% ipython --no-banner

In [1]: import numpy as np

In [2]: from numpy import linalg as LA

In [3]: np.set_printoptions(precision=1, suppress=True, linewidth=140)

In [4]: X = np.array([[5, -2, 1, 4, 0, 3],
   ...:     [0, -5, 2, 5, -2, 0],
   ...:     [0, 0, -5, -4, -5, -3],
   ...:     [0, 0, 0, -3, 3, -4],
   ...:     [0, 0, 0, 0, -5, 3],
   ...:     [0, 0, 0, 0, 0, -5]])

In [5]: X
Out[5]: 
array([[ 5, -2,  1,  4,  0,  3],
       [ 0, -5,  2,  5, -2,  0],
       [ 0,  0, -5, -4, -5, -3],
       [ 0,  0,  0, -3,  3, -4],
       [ 0,  0,  0,  0, -5,  3],
       [ 0,  0,  0,  0,  0, -5]])

In [6]: O, evecs = LA.qr(X[:, :5])[0], LA.qr(X[:, 5:])[0]

In [7]: sig = LA.svd(O.T @ evecs, compute_uv=False)

In [8]: sig
Out[8]: array([0.8])

In [9]: round(float(LA.norm(O @ O.T - evecs @ evecs.T, 2)), 1)
Out[9]: 1.0

In [10]: np.degrees(np.arccos(sig.clip(0, 1)))
Out[10]: array([37.3])

In [11]: x = np.array([9, 2, 8, 4, 4, 8])

In [12]: y = X @ x

In [13]: coef, lr = np.zeros(6), 1 / LA.norm(X, 2) ** 2

In [14]: for i in range(30):
    ...:     coef -= lr * X.T @ (X @ coef - y)
    ...:     if i % 5 == 0: print(i, round(LA.norm(X @ coef - y), 1))
    ...: 
0 39.7
5 13.0
10 8.5
15 6.9
20 6.0
25 5.3

In [15]: coef
Out[15]: array([8.1, 1.6, 5.7, 5.1, 4.9, 8.4])

In [16]: F = np.load("mat.npy")

In [17]: F
Out[17]: 
array([[ 0, -1,  0, -1, -1, -1,  0],
       [ 1,  0, -1, -1, -1, -1, -2],
       [ 0,  1,  0,  0,  0, -2,  2],
       [ 1,  1,  0,  0,  0,  0, -2],
       [ 1,  1,  0,  0,  0,  0, -1],
       [ 1,  1,  2,  0,  0,  0,  0],
       [ 0,  2, -2,  2,  1,  0,  0]])

In [18]: gram = F.T @ F

In [19]: LA.matrix_rank(gram)
Out[19]: np.int64(6)

In [20]: np.diag(gram)
Out[20]: array([ 4,  9,  9,  6,  3,  6, 13])

In [21]: np.trace(gram), (F ** 2).sum()
Out[21]: (np.int64(50), np.int64(50))

In [22]: np.round(LA.eigvalsh(gram)[::-1], 1) + 0
Out[22]: array([16.5, 16.5,  8.4,  8.4,  0.1,  0.1,  0. ])

In [23]: LA.matrix_power(X, 3)
Out[23]: 
array([[ 125,  -50,   45,  134,  -53,  239],
       [   0, -125,  150,  349, -219,  487],
       [   0,    0, -125, -196, -219, -244],
       [   0,    0,    0,  -27,  147, -313],
       [   0,    0,    0,    0, -125,  225],
       [   0,    0,    0,    0,    0, -125]])

In [24]: np.round(LA.det(X), 1)
Out[24]: np.float64(-9375.0)

In [25]: np.allclose(X, X.T)
Out[25]: False

In [26]: np.trace(X)
Out[26]: np.int64(-18)

In [27]: left, sig, Vt = LA.svd(F)

In [28]: evecs = Vt[:(sig > 1e-8).sum()]

In [29]: rng = np.random.default_rng(35780)

In [30]: x = F[0] + 2 * F[3] + rng.integers(2) * np.eye(7)[1]

In [31]: x
Out[31]: array([ 2.,  1.,  0., -1., -1., -1., -4.])

In [32]: np.allclose(evecs.T @ evecs @ x, x)
Out[32]: True

In [33]: np.round(LA.norm(F, 2) / LA.norm(F), 1)
Out[33]: np.float64(0.6)

In [34]: [round(float(x), 1) for x in LA.svd(F, compute_uv=False)[:3]]
Out[34]: [4.1, 4.1, 2.9]

In [35]: np.argsort(-LA.norm(F, axis=0).round(6), kind="stable")[:3]
Out[35]: array([6, 1, 2])

In [36]: x = np.array([3, 3, 3, 1, 0, 1, 3])

In [37]: h1 = np.maximum(F @ x, 0)

In [38]: F * (h1 > 1e-9)[:, None]
Out[38]: 
array([[ 0,  0,  0,  0,  0,  0,  0],
       [ 0,  0,  0,  0,  0,  0,  0],
       [ 0,  1,  0,  0,  0, -2,  2],
       [ 0,  0,  0,  0,  0,  0,  0],
       [ 1,  1,  0,  0,  0,  0, -1],
       [ 1,  1,  2,  0,  0,  0,  0],
       [ 0,  2, -2,  2,  1,  0,  0]])

In [39]: J = np.loadtxt("w.csv", delimiter=",")

In [40]: J
Out[40]: 
array([[-14.3,  -6.9, -12. ,   1.8],
       [  5.4, -10.9, -14.7,  -6.1],
       [  7.2, -10.3, -14.8,   4.7],
       [ -7.3,  11.8,   4.7,  13.6],
       [ -6.3,  -4.9,  -6. ,  17.3],
       [  3.3,  -4.3,  -1.2, -19.2],
       [ -2. ,  -3.9,  18.3,  -6.7],
       [  8.7,   7.2,  -4.2,  16. ],
       [  4. ,  -3.4,   5.1, -18.6],
       [  8.1,  11.2,   6.3, -13. ],
       [-12. ,  10.8,   0.6,  11.7],
       [ -4. , -17.7,  -1. ,   8.3],
       [ -3.1, -18. ,   8. ,  -0.4],
       [ -3.9, -15.5,  -6.5,  10.1],
       [  1.7,  11.8,  -4.7,  15.3],
       [ -7.3, -13.4,   3. , -12.6],
       [ 11.6,   5.3,  -6.2, -14.1],
       [ -6.2,  16.1,   7. ,  -7.3],
       [ -3.9, -18.6,   2.1,   5.7],
       [  8.8,  -7.1,   8.3, -14.2],
       [ 15.8,   1.8,  12. ,  -1.7],
       [  7. ,  -5.1, -17.4,   4.9],
       [  7.4,   8.4, -12.3, -11.1],
       [ -0.9, -18. ,  -0.2,  -8.7],
       [ -5. , -16.9,  -9.4,   0.1],
       [  7.6,  17.3,  -2.7,   6. ],
       [-13.9,  -8.4,   4. , -11. ],
       [  8.6,  -6.4,   7.8, -15. ]])

In [41]: idx = J[:, 2] > np.median(J[:, 2])

In [42]: u = J[idx].mean(axis=0) - J[~idx].mean(axis=0)

In [43]: np.argsort(-np.abs(u).round(6), kind="stable")
Out[43]: array([2, 3, 0, 1])

In [44]: u
Out[44]: array([-2.7, -0.2, 14.3, -8. ])

In [45]: idx.astype(int)
Out[45]: array([0, 0, 0, 1, 0, 0, 1, 0, 1, 1, 1, 0, 1, 0, 0, 1, 0, 1, 1, 1, 1, 0, 0, 1, 0, 0, 1, 1])

In [46]: ((J - J.mean(axis=0)) @ u > 0).astype(int)
Out[46]: array([0, 0, 0, 0, 0, 1, 1, 0, 1, 1, 0, 0, 1, 0, 0, 1, 0, 1, 1, 1, 1, 0, 0, 1, 0, 0, 1, 1])

In [47]: Xc = J - J.mean(axis=0)

In [48]: left, sig, Vt = LA.svd(Xc, full_matrices=False)

In [49]: (np.sign(left[:, 0]) == np.sign(left[0, 0])).astype(int)
Out[49]: array([1, 0, 1, 1, 1, 0, 0, 1, 0, 0, 1, 1, 0, 1, 1, 0, 0, 0, 1, 0, 0, 1, 0, 0, 1, 1, 0, 0])

In [50]: np.searchsorted(np.cumsum(sig ** 2) / (sig ** 2).sum(), 0.9) + 1
Out[50]: np.int64(4)

In [51]: sig ** 2 / (sig ** 2).sum()
Out[51]: array([0.4, 0.3, 0.2, 0.1])

In [52]: LA.matrix_rank(Xc)
Out[52]: np.int64(4)
